>>> import numpy as np
>>> from numpy import linalg as LA
>>> np.set_printoptions(suppress=True, linewidth=160)
>>> K = np.load("m.npy")
>>> print(K)
[[ 0.  1. -2. -2.  1. -2.]
 [ 1.  0.  0.  0.  0.  0.]
 [-2.  0.  0.  0.  0.  0.]
 [-2.  0.  0.  0.  0.  0.]
 [ 1.  0.  0.  0.  0.  0.]
 [-2.  0.  0.  0.  0.  0.]]
>>> print(np.round(LA.eigvalsh(K).min(), 3))
-3.742
>>> print(np.all(LA.eigvalsh(K) > 0))
False
>>> vals, V = LA.eigh(K)
>>> print(np.round(LA.svd(K, compute_uv=False), 3) + 0)
[3.742 3.742 0.    0.    0.    0.   ]
>>> print(np.unique(vals.round(6) + 0, return_counts=True)[1])
[1 4 1]
>>> print(np.round(LA.eigvalsh(K + 5 * np.eye(6)), 3))
[1.258 5.    5.    5.    5.    8.742]
>>> print(np.abs(V[:, -1]).round(6).argmax())
0
>>> print(np.round(V.T @ V, 3) + 0)
[[1. 0. 0. 0. 0. 0.]
 [0. 1. 0. 0. 0. 0.]
 [0. 0. 1. 0. 0. 0.]
 [0. 0. 0. 1. 0. 0.]
 [0. 0. 0. 0. 1. 0.]
 [0. 0. 0. 0. 0. 1.]]
>>> print(np.round(LA.eigvalsh(K @ K), 3) + 0)
[ 0.  0.  0.  0. 14. 14.]
>>> print(np.round(V.T @ K @ V, 3) + 0)
[[-3.742  0.     0.     0.     0.     0.   ]
 [ 0.     0.     0.     0.     0.     0.   ]
 [ 0.     0.     0.     0.     0.     0.   ]
 [ 0.     0.     0.     0.     0.     0.   ]
 [ 0.     0.     0.     0.     0.     0.   ]
 [ 0.     0.     0.     0.     0.     3.742]]
>>> print(np.round(V @ np.diag(vals) @ V.T, 3) + 0)
[[ 0.  1. -2. -2.  1. -2.]
 [ 1.  0.  0.  0.  0.  0.]
 [-2.  0.  0.  0.  0.  0.]
 [-2.  0.  0.  0.  0.  0.]
 [ 1.  0.  0.  0.  0.  0.]
 [-2.  0.  0.  0.  0.  0.]]
>>> U, sigma, Vt = LA.svd(K)
>>> V = Vt[:(sigma > 1e-8).sum()]
>>> rng = np.random.default_rng(182165)
>>> x0 = K[2] + 2 * K[1] + rng.integers(2) * np.eye(6)[5]
>>> print(x0)
[0. 0. 0. 0. 0. 1.]
>>> print(np.round(np.diag(V.T @ V), 3))
[1.    0.071 0.286 0.286 0.071 0.286]
>>> print(np.allclose(V.T @ V @ x0, x0))
False
>>> print(round(float(LA.norm(x0 - V.T @ V @ x0)), 3))
0.845
>>> feats = np.array([[0, -2, 0], [2, 0, 2], [0, -2, 0]])
>>> r = LA.matrix_rank(feats)
>>> print(r)
2
>>> ns = LA.svd(feats)[2][r:].T
>>> print([int(LA.matrix_rank(feats[:, :j + 1])) for j in range(3)])
[1, 2, 2]
>>> print(np.round(ns @ ns.T, 3))
[[ 0.5  0.  -0.5]
 [ 0.   0.   0. ]
 [-0.5  0.   0.5]]
>>> print([int(LA.matrix_rank(np.delete(feats, i, axis=0))) for i in range(3)])
[2, 1, 2]
